$ python -q
>>> import numpy as np
>>> np.set_printoptions(suppress=True, linewidth=200)
>>> out = np.array([[-1, -3, -1, -2, -1, -1],
...     [1, 1, 1, 0, 1, 0],
...     [-1, 1, 0, 0, 2, 3],
...     [2, 1, -1, 2, -1, -2],
...     [-3, 1, -3, -1, 2, 2],
...     [3, -2, 3, -1, 2, 3]])
>>> E = out.T @ out
>>> print(E)
[[25 -4 18  6 -2 -3]
 [-4 17 -6  9  3  0]
 [18 -6 21  0  3  6]
 [ 6  9  0 10 -4 -7]
 [-2  3  3 -4 15 19]
 [-3  0  6 -7 19 27]]
>>> f = np.array([2, 2])
>>> print(np.array([np.convolve(row, f, "same") for row in E]))
[[ 50  42  28  48   8 -10]
 [ -8  26  22   6  24   6]
 [ 36  24  30  42   6  18]
 [ 12  30  18  20  12 -22]
 [ -4   2  12  -2  22  68]
 [ -6  -6  12  -2  24  92]]
>>> print(np.cross(E[3, :3], E[5, :3]))
[ 54 -36  27]
>>> W0 = np.loadtxt("block19.csv", delimiter=",")
>>> print(W0)
[[-1. -2.  0. -2.  0.]
 [-2. -1.  0. -2.  0.]
 [ 0.  0. -1.  0. -2.]
 [-2. -2.  0. -1.  0.]
 [ 0.  0. -2.  0. -1.]]
>>> ev, vecs = np.linalg.eigh(W0)
>>> x = np.array([1, 2, 2, 2, 0])
>>> print(np.round(vecs * np.abs(ev) @ vecs.T, 1))
[[2.3 1.3 0.  1.3 0. ]
 [1.3 2.3 0.  1.3 0. ]
 [0.  0.  2.  0.  1. ]
 [1.3 1.3 0.  2.3 0. ]
 [0.  0.  1.  0.  2. ]]
>>> print(np.round(np.linalg.eigvalsh(W0[1:, 1:]), 1))
[-3. -3.  1.  1.]
>>> print(x @ W0 @ x)
-45.0
>>> print(np.round(x @ W0 @ x / (x @ x), 1), ev[0], ev[-1])
-3.5 -5.0 1.0
>>> print([round(float(np.linalg.det(W0[:i, :i])), 2) + 0 for i in range(1, 6)])
[-1.0, -3.0, 3.0, 5.0, 15.0]
>>> print(np.round(np.linalg.eigvalsh(W0).min(), 1))
-5.0
>>> J = np.array([[-1, 1, -2, 2, 2, -2, 1, -2],
...     [2, 1, -1, -1, 1, -2, -2, 1],
...     [1, 0, 0, -1, 2, 0, -1, 1],
...     [0, 2, 0, 1, 2, 2, -2, 1],
...     [2, -1, 0, -1, 0, 1, 2, 2],
...     [-1, 2, -2, 0, 2, 0, -1, 1],
...     [-1, 2, 1, -2, 0, -1, 2, -2],
...     [0, -2, -1, -2, 2, 0, 0, 0]])
>>> print(J)
[[-1  1 -2  2  2 -2  1 -2]
 [ 2  1 -1 -1  1 -2 -2  1]
 [ 1  0  0 -1  2  0 -1  1]
 [ 0  2  0  1  2  2 -2  1]
 [ 2 -1  0 -1  0  1  2  2]
 [-1  2 -2  0  2  0 -1  1]
 [-1  2  1 -2  0 -1  2 -2]
 [ 0 -2 -1 -2  2  0  0  0]]
>>> ev, vecs = np.linalg.eigh(E)
>>> print(ev.round(1) + 0)
[ 0.   1.3  3.2 22.8 42.8 44.9]
>>> print(np.round(vecs.T @ vecs, 1) + 0)
[[1. 0. 0. 0. 0. 0.]
 [0. 1. 0. 0. 0. 0.]
 [0. 0. 1. 0. 0. 0.]
 [0. 0. 0. 1. 0. 0.]
 [0. 0. 0. 0. 1. 0.]
 [0. 0. 0. 0. 0. 1.]]
>>> print(np.round(vecs @ np.diag(ev) @ vecs.T, 1) + 0)
[[25. -4. 18.  6. -2. -3.]
 [-4. 17. -6.  9.  3.  0.]
 [18. -6. 21.  0.  3.  6.]
 [ 6.  9.  0. 10. -4. -7.]
 [-2.  3.  3. -4. 15. 19.]
 [-3.  0.  6. -7. 19. 27.]]
>>> print(np.round(np.linalg.eigvalsh(E + -3 * np.eye(6)), 1))
[-3.  -1.7  0.2 19.8 39.8 41.9]
>>> print(np.round(np.linalg.eigvalsh(E @ E), 1) + 0)
[   0.     1.6   10.4  519.3 1835.6 2014.1]
>>> f = np.array([1, -2, -1, -2, 0])
>>> r1 = np.array([-4, 0, 2, -2, 9, 2, -2, 1, -3, -4, -3])
>>> A = np.outer(f, r1)
>>> print(A)
[[ -4   0   2  -2   9   2  -2   1  -3  -4  -3]
 [  8   0  -4   4 -18  -4   4  -2   6   8   6]
 [  4   0  -2   2  -9  -2   2  -1   3   4   3]
 [  8   0  -4   4 -18  -4   4  -2   6   8   6]
 [  0   0   0   0   0   0   0   0   0   0   0]]
>>> print(np.round(np.linalg.norm(A, 2) / np.linalg.norm(A), 1))
1.0
>>> left, s, Vh = np.linalg.svd(A)
>>> print(s.round(1) + 0)
[38.5  0.   0.   0.   0. ]
>>> out = left[:, :1] @ np.diag(s[:1]) @ Vh[:1]
>>> print(np.round(np.abs(A - out).max(), 1))
0.0
>>> print(round(np.linalg.norm(A - out) / np.linalg.norm(A), 1))
0.0
>>> print(out.round(1))
[[ -4.   0.   2.  -2.   9.   2.  -2.   1.  -3.  -4.  -3.]
 [  8.   0.  -4.   4. -18.  -4.   4.  -2.   6.   8.   6.]
 [  4.   0.  -2.   2.  -9.  -2.   2.  -1.   3.   4.   3.]
 [  8.   0.  -4.   4. -18.  -4.   4.  -2.   6.   8.   6.]
 [  0.   0.   0.   0.   0.   0.   0.   0.   0.   0.   0.]]
>>> print(round(np.linalg.norm(A - out, 2), 1), round(s[1], 1))
0.0 0.0
>>> print(np.linalg.matrix_rank(A, rtol=0.05))
1
>>> print(np.linalg.matrix_rank(out))
1
